% ipython --no-banner

In [1]: import numpy as np

In [2]: np.set_printoptions(precision=2, suppress=True, linewidth=100, legacy="1.25")

In [3]: def rnd(a):
   ...:     return np.round(a, 2) + 0
   ...: 

In [4]: J = np.load("mat.npy")

In [5]: J
Out[5]: 
array([[-3.,  3., -8., -8.],
       [ 0.,  2.,  3.,  0.],
       [ 0.,  2.,  2.,  4.],
       [ 0.,  1.,  4.,  0.]])

In [6]: q, Rm = np.linalg.qr(J)

In [7]: rnd(q @ Rm)
Out[7]: 
array([[-3.,  3., -8., -8.],
       [ 0.,  2.,  3.,  0.],
       [ 0.,  2.,  2.,  4.],
       [ 0.,  1.,  4.,  0.]])

In [8]: print(rnd(q.T @ q))
[[1. 0. 0. 0.]
 [0. 1. 0. 0.]
 [0. 0. 1. 0.]
 [0. 0. 0. 1.]]

In [9]: rnd(np.abs(np.diag(Rm)))
Out[9]: array([3.  , 3.  , 2.69, 2.48])

In [10]: np.trace(q @ q.T)
Out[10]: 4.0

In [11]: rng = np.random.default_rng(45)

In [12]: lab = rng.permutation(4)

In [13]: lab
Out[13]: array([2, 3, 1, 0])

In [14]: out = J[lab][:, lab]

In [15]: rnd(np.linalg.det(out)), rnd(np.linalg.det(J[lab]))
Out[15]: (60.0, -60.0)

In [16]: rnd(np.sort(np.abs(np.linalg.eigvals(out))))
Out[16]: array([0.96, 3.  , 3.3 , 6.34])

In [17]: print(J[2] @ J[3])
10.0

In [18]: out = np.array([[-2, 2], [2, 2]])

In [19]: Z = np.kron(out, J)

In [20]: print(rnd(np.linalg.norm(Z, 2)), rnd(np.linalg.norm(out, 2) * np.linalg.norm(J, 2)))
36.74 36.74

In [21]: out = np.array([[2, 5], [2, 0], [1, 0], [4, 0]])

In [22]: np.einsum("ij,ij->i", J, J)
Out[22]: array([146.,  13.,  24.,  17.])

In [23]: np.vstack([J, out.T]).shape
Out[23]: (6, 4)

In [24]: np.linalg.matrix_rank(np.vstack([J, out.T]))
Out[24]: 4

In [25]: mat = np.loadtxt("arr.csv", delimiter=",")

In [26]: print(rnd(mat))
[[ 1.    0.    0.    0.    0.    0.  ]
 [ 0.    1.    0.    0.    0.    0.  ]
 [ 0.    0.    1.    0.    0.    0.  ]
 [ 0.    0.    0.    1.    0.    0.  ]
 [ 0.    0.    0.    0.   -0.71  0.71]
 [ 0.    0.    0.    0.   -0.71 -0.71]]

In [27]: q, Rm = np.linalg.qr(mat)

In [28]: np.trace(q @ q.T)
Out[28]: 6.0

In [29]: q.shape, Rm.shape
Out[29]: ((6, 6), (6, 6))

In [30]: rnd(q @ Rm)
Out[30]: 
array([[ 1.  ,  0.  ,  0.  ,  0.  ,  0.  ,  0.  ],
       [ 0.  ,  1.  ,  0.  ,  0.  ,  0.  ,  0.  ],
       [ 0.  ,  0.  ,  1.  ,  0.  ,  0.  ,  0.  ],
       [ 0.  ,  0.  ,  0.  ,  1.  ,  0.  ,  0.  ],
       [ 0.  ,  0.  ,  0.  ,  0.  , -0.71,  0.71],
       [ 0.  ,  0.  ,  0.  ,  0.  , -0.71, -0.71]])

In [31]: np.allclose(Rm.T @ Rm, mat.T @ mat)
Out[31]: True

In [32]: Rm
Out[32]: 
array([[ 1.,  0.,  0.,  0.,  0.,  0.],
       [ 0.,  1.,  0.,  0.,  0.,  0.],
       [ 0.,  0.,  1.,  0.,  0.,  0.],
       [ 0.,  0.,  0.,  1.,  0.,  0.],
       [ 0.,  0.,  0.,  0.,  1.,  0.],
       [ 0.,  0.,  0.,  0.,  0., -1.]])

In [33]: rnd(mat.T @ mat)
Out[33]: 
array([[1., 0., 0., 0., 0., 0.],
       [0., 1., 0., 0., 0., 0.],
       [0., 0., 1., 0., 0., 0.],
       [0., 0., 0., 1., 0., 0.],
       [0., 0., 0., 0., 1., 0.],
       [0., 0., 0., 0., 0., 1.]])

In [34]: rnd(mat @ mat.T)
Out[34]: 
array([[1., 0., 0., 0., 0., 0.],
       [0., 1., 0., 0., 0., 0.],
       [0., 0., 1., 0., 0., 0.],
       [0., 0., 0., 1., 0., 0.],
       [0., 0., 0., 0., 1., 0.],
       [0., 0., 0., 0., 0., 1.]])

In [35]: print(rnd(np.linalg.det(mat)))
1.0

In [36]: np.flatnonzero(np.linalg.matrix_power((mat != 0) + (mat.T != 0) + np.eye(6), 6)[0])
Out[36]: array([0])

In [37]: rnd(mat @ mat)
Out[37]: 
array([[ 1.,  0.,  0.,  0.,  0.,  0.],
       [ 0.,  1.,  0.,  0.,  0.,  0.],
       [ 0.,  0.,  1.,  0.,  0.,  0.],
       [ 0.,  0.,  0.,  1.,  0.,  0.],
       [ 0.,  0.,  0.,  0.,  0., -1.],
       [ 0.,  0.,  0.,  0.,  1.,  0.]])

In [38]: out = mat / np.sqrt((mat ** 2).mean(axis=1, keepdims=True))

In [39]: rnd(out[2])
Out[39]: array([0.  , 0.  , 2.45, 0.  , 0.  , 0.  ])

In [40]: print(rnd(np.linalg.norm(out, axis=1)))
[2.45 2.45 2.45 2.45 2.45 2.45]

In [41]: rnd(mat - mat.mean(axis=1, keepdims=True))
Out[41]: 
array([[ 0.83, -0.17, -0.17, -0.17, -0.17, -0.17],
       [-0.17,  0.83, -0.17, -0.17, -0.17, -0.17],
       [-0.17, -0.17,  0.83, -0.17, -0.17, -0.17],
       [-0.17, -0.17, -0.17,  0.83, -0.17, -0.17],
       [ 0.  ,  0.  ,  0.  ,  0.  , -0.71,  0.71],
       [ 0.24,  0.24,  0.24,  0.24, -0.47, -0.47]])

In [42]: np.linalg.matrix_rank(mat - mat.mean(axis=1, keepdims=True))
Out[42]: 5

In [43]: rnd(np.diff(mat, axis=0))
Out[43]: 
array([[-1.  ,  1.  ,  0.  ,  0.  ,  0.  ,  0.  ],
       [ 0.  , -1.  ,  1.  ,  0.  ,  0.  ,  0.  ],
       [ 0.  ,  0.  , -1.  ,  1.  ,  0.  ,  0.  ],
       [ 0.  ,  0.  ,  0.  , -1.  , -0.71,  0.71],
       [ 0.  ,  0.  ,  0.  ,  0.  ,  0.  , -1.41]])

In [44]: rnd(mat - mat[0])
Out[44]: 
array([[ 0.  ,  0.  ,  0.  ,  0.  ,  0.  ,  0.  ],
       [-1.  ,  1.  ,  0.  ,  0.  ,  0.  ,  0.  ],
       [-1.  ,  0.  ,  1.  ,  0.  ,  0.  ,  0.  ],
       [-1.  ,  0.  ,  0.  ,  1.  ,  0.  ,  0.  ],
       [-1.  ,  0.  ,  0.  ,  0.  , -0.71,  0.71],
       [-1.  ,  0.  ,  0.  ,  0.  , -0.71, -0.71]])

In [45]: print(rnd(mat.sum(axis=1)))
[ 1.    1.    1.    1.    0.   -1.41]

In [46]: rnd(np.linalg.norm(mat))
Out[46]: 2.45

In [47]: rnd(np.linalg.svd(mat, compute_uv=False))
Out[47]: array([1., 1., 1., 1., 1., 1.])

In [48]: mat[6]
IndexError: index 6 is out of bounds for axis 0 with size 6


In [49]: np.count_nonzero(mat)
Out[49]: 8

In [50]: np.abs(mat).max()
Out[50]: 1.0

In [51]: data = np.array([[2.4, -1.0, -0.2, -0.7, 1.3],
    ...:     [-0.1, 1.3, -1.5, -1.2, 1.0],
    ...:     [-0.1, -2.0, -0.4, 0.7, -0.1],
    ...:     [1.8, -0.2, 1.3, -1.3, -0.5],
    ...:     [1.2, -1.2, 0.1, -2.1, 1.8],
    ...:     [0.0, 0.4, 1.3, 1.4, 0.4],
    ...:     [-0.1, -0.5, 1.5, 1.5, -0.1],
    ...:     [-0.7, 0.1, -0.4, -0.5, -0.3],
    ...:     [-1.1, -0.4, 1.8, -0.8, 0.5],
    ...:     [2.7, 0.4, -0.2, -0.6, 0.0],
    ...:     [-1.3, -2.6, 0.0, -0.4, 1.5],
    ...:     [-0.1, -0.9, 0.3, 1.2, -0.1],
    ...:     [0.1, 1.2, 1.4, -0.8, -0.4],
    ...:     [-0.1, 0.0, 0.4, 2.0, 1.3]])

In [52]: data[:, 0] = 3 * data[:, 4] + 0.02 * rng.normal(size=14)

In [53]: print(rnd(data))
[[ 3.9  -1.   -0.2  -0.7   1.3 ]
 [ 3.02  1.3  -1.5  -1.2   1.  ]
 [-0.3  -2.   -0.4   0.7  -0.1 ]
 [-1.49 -0.2   1.3  -1.3  -0.5 ]
 [ 5.41 -1.2   0.1  -2.1   1.8 ]
 [ 1.21  0.4   1.3   1.4   0.4 ]
 [-0.32 -0.5   1.5   1.5  -0.1 ]
 [-0.89  0.1  -0.4  -0.5  -0.3 ]
 [ 1.5  -0.4   1.8  -0.8   0.5 ]
 [-0.01  0.4  -0.2  -0.6   0.  ]
 [ 4.49 -2.6   0.   -0.4   1.5 ]
 [-0.3  -0.9   0.3   1.2  -0.1 ]
 [-1.22  1.2   1.4  -0.8  -0.4 ]
 [ 3.87  0.    0.4   2.    1.3 ]]

In [54]: D = np.linalg.norm(data[:, None] - data[None], axis=-1)

In [55]: D.mean(axis=1).argmax()
Out[55]: 4

In [56]: D.shape
Out[56]: (14, 14)

In [57]: print(np.linalg.matrix_rank(D ** 2))
7

In [58]: t = np.radians(135)

In [59]: Rm = np.eye(5)

In [60]: Rm[0, 0] = Rm[2, 2] = np.cos(t)

In [61]: Rm[0, 2], Rm[2, 0] = -np.sin(t), np.sin(t)

In [62]: rnd(Rm)
Out[62]: 
array([[-0.71,  0.  , -0.71,  0.  ,  0.  ],
       [ 0.  ,  1.  ,  0.  ,  0.  ,  0.  ],
       [ 0.71,  0.  , -0.71,  0.  ,  0.  ],
       [ 0.  ,  0.  ,  0.  ,  1.  ,  0.  ],
       [ 0.  ,  0.  ,  0.  ,  0.  ,  1.  ]])

In [63]: out = data @ Rm.T

In [64]: np.allclose(data @ data.T, out @ out.T)
Out[64]: True

In [65]: np.allclose(np.linalg.norm(data, axis=1), np.linalg.norm(out, axis=1))
Out[65]: True

In [66]: out = np.array([[-2, 3, 1, -2, -1],
    ...:     [2, -3, 0, 0, 0],
    ...:     [-1, 0, 0, -1, -2],
    ...:     [2, 0, -1, -2, -3],
    ...:     [-1, -3, 1, 1, -3]])

In [67]: M = out - out.T

In [68]: M
Out[68]: 
array([[ 0,  1,  2, -4,  0],
       [-1,  0,  0,  0,  3],
       [-2,  0,  0,  0, -3],
       [ 4,  0,  0,  0, -4],
       [ 0, -3,  3,  4,  0]])

In [69]: x0 = np.array([0, 2, 0, 1])

In [70]: target = J @ x0

In [71]: print(target)
[-2.  4.  8.  2.]

In [72]: rnd(np.linalg.solve(J, J[:, 0]))
Out[72]: array([1., 0., 0., 0.])

In [73]: rnd(np.linalg.solve(J.T, J[2]))
Out[73]: array([0., 0., 1., 0.])

In [74]: print(rnd(np.linalg.solve(J, target + J[:, 2])))
[0. 2. 1. 1.]

In [75]: left, sig, vt = np.linalg.svd(M)

In [76]: V = vt[:(sig > 1e-8).sum()]

In [77]: x0 = M[1] + 2 * M[2] + rng.integers(2) * np.eye(5)[2]

In [78]: print(x0)
[-5.  0.  0.  0. -3.]

In [79]: rnd(np.linalg.norm(x0 - V.T @ V @ x0))
Out[79]: 0.0

In [80]: feats = np.load("out18.npy")

In [81]: print(feats)
[[1 1]
 [0 0]
 [2 2]
 [1 0]
 [2 0]
 [0 1]
 [1 1]]

In [82]: x0 = np.array([2, 2])

In [83]: target = feats @ x0

In [84]: rnd(np.linalg.lstsq(feats, target)[0])
Out[84]: array([2., 2.])

In [85]: target
Out[85]: array([4, 0, 8, 2, 4, 2, 4])

In [86]: rnd(np.linalg.solve(feats.T @ feats, feats.T @ target))
Out[86]: array([2., 2.])

In [87]: target = target + 0.05 * rng.normal(size=7)

In [88]: rnd(target)
Out[88]: array([4.09, 0.  , 8.04, 1.99, 4.04, 1.98, 3.95])

In [89]: beta, *_ = np.linalg.lstsq(feats, target)

In [90]: [round(float(np.linalg.norm(np.linalg.solve(feats.T @ feats + lam * np.eye(2), feats.T @ target))), 2) for lam in (0, 1, 10, 100)]
Out[90]: [2.84, 2.65, 1.7, 0.37]

In [91]: rnd(feats.T @ (target - feats @ beta))
Out[91]: array([0., 0.])

In [92]: out = feats[0, 0] * feats[1:] - np.outer(feats[1:, 0], feats[0])

In [93]: out
Out[93]: 
array([[ 0,  0],
       [ 0,  0],
       [ 0, -1],
       [ 0, -2],
       [ 0,  1],
       [ 0,  0]])

In [94]: feats[:, 0] / feats[0, 0]
Out[94]: array([1., 0., 2., 1., 2., 0., 1.])

In [95]: np.linalg.matrix_rank(out), np.linalg.matrix_rank(feats)
Out[95]: (1, 2)

In [96]: f = np.array([-1, 3, -2])

In [97]: np.convolve(out[5], f)
Out[97]: array([0, 0, 0, 0])

In [98]: f = np.array([0, 2, 0, 2, 2, 0])

In [99]: out = mat + np.outer(f, np.eye(6)[2])

In [100]: rnd(np.linalg.det(out) / np.linalg.det(mat)), rnd(1 + np.linalg.solve(mat, f)[2])
Out[100]: (1.0, 1.0)

In [101]: rnd(out)
Out[101]: 
array([[ 1.  ,  0.  ,  0.  ,  0.  ,  0.  ,  0.  ],
       [ 0.  ,  1.  ,  2.  ,  0.  ,  0.  ,  0.  ],
       [ 0.  ,  0.  ,  1.  ,  0.  ,  0.  ,  0.  ],
       [ 0.  ,  0.  ,  2.  ,  1.  ,  0.  ,  0.  ],
       [ 0.  ,  0.  ,  2.  ,  0.  , -0.71,  0.71],
       [ 0.  ,  0.  ,  0.  ,  0.  , -0.71, -0.71]])

In [102]: np.linalg.matrix_rank(np.linalg.inv(out) - np.linalg.inv(mat), tol=1e-8)
Out[102]: 1

In [103]: X = np.load("run14.npy")

In [104]: rnd(X)
Out[104]: 
array([[-13.24,  13.62, -27.43, -17.49,  -0.08, -12.16],
       [-11.77,  12.76, -25.16, -15.99,  -0.33, -10.81],
       [ -9.42,  11.28, -21.45, -13.55,  -0.74,  -8.67],
       [ -8.2 ,  10.45, -19.45, -12.25,  -0.96,  -7.55],
       [ -7.56,  10.  , -18.38, -11.56,  -1.07,  -6.97],
       [ -4.96,   7.98, -13.88,  -8.67,  -1.53,  -4.63],
       [ -3.19,   6.34, -10.51,  -6.55,  -1.83,  -3.05],
       [ -3.17,   6.32, -10.48,  -6.53,  -1.83,  -3.03],
       [ -1.96,   4.95,  -7.9 ,  -4.94,  -2.01,  -1.96],
       [ -1.71,   4.62,  -7.32,  -4.59,  -2.03,  -1.74],
       [ -1.43,   4.23,  -6.65,  -4.18,  -2.06,  -1.5 ],
       [ -1.34,   4.11,  -6.44,  -4.05,  -2.07,  -1.43],
       [ -0.62,   2.83,  -4.38,  -2.83,  -2.06,  -0.8 ],
       [ -0.32,   2.06,  -3.25,  -2.16,  -1.97,  -0.55],
       [ -0.1 ,   1.01,  -1.8 ,  -1.31,  -1.64,  -0.34],
       [ -0.08,   0.74,  -1.44,  -1.09,  -1.48,  -0.31],
       [  0.49,   0.26,   0.74,   0.83,   1.29,   0.77],
       [  0.7 ,   0.39,   0.95,   1.08,   1.63,   1.06],
       [  0.79,   0.45,   1.03,   1.19,   1.77,   1.18],
       [  1.02,   0.59,   1.24,   1.43,   2.08,   1.49],
       [  1.83,   1.08,   1.9 ,   2.23,   2.97,   2.52],
       [  1.89,   1.12,   1.94,   2.29,   3.03,   2.59],
       [  3.73,   2.12,   3.33,   3.9 ,   4.53,   4.8 ],
       [  3.86,   2.19,   3.43,   4.02,   4.62,   4.96],
       [  4.57,   2.55,   3.96,   4.61,   5.1 ,   5.79],
       [  4.78,   2.65,   4.11,   4.79,   5.23,   6.04],
       [ 16.1 ,   7.38,  12.62,  13.78,  10.51,  18.79],
       [ 26.92,  11.1 ,  21.02,  22.15,  14.11,  30.63],
       [ 34.6 ,  13.49,  27.09,  28.06,  16.31,  38.94],
       [ 50.03,  17.89,  39.51,  39.9 ,  20.19,  55.5 ],
       [ 54.79,  19.16,  43.38,  43.54,  21.28,  60.58]])

In [105]: cen = X - X.mean(axis=0)

In [106]: V = np.linalg.svd(cen)[2][:3]

In [107]: out = cen - cen @ V.T @ V

In [108]: rnd(out.std(axis=0))
Out[108]: array([0., 0., 0., 0., 0., 0.])

In [109]: rnd((cen @ V.T).std(axis=0))
Out[109]: array([32.19,  6.38,  1.91])
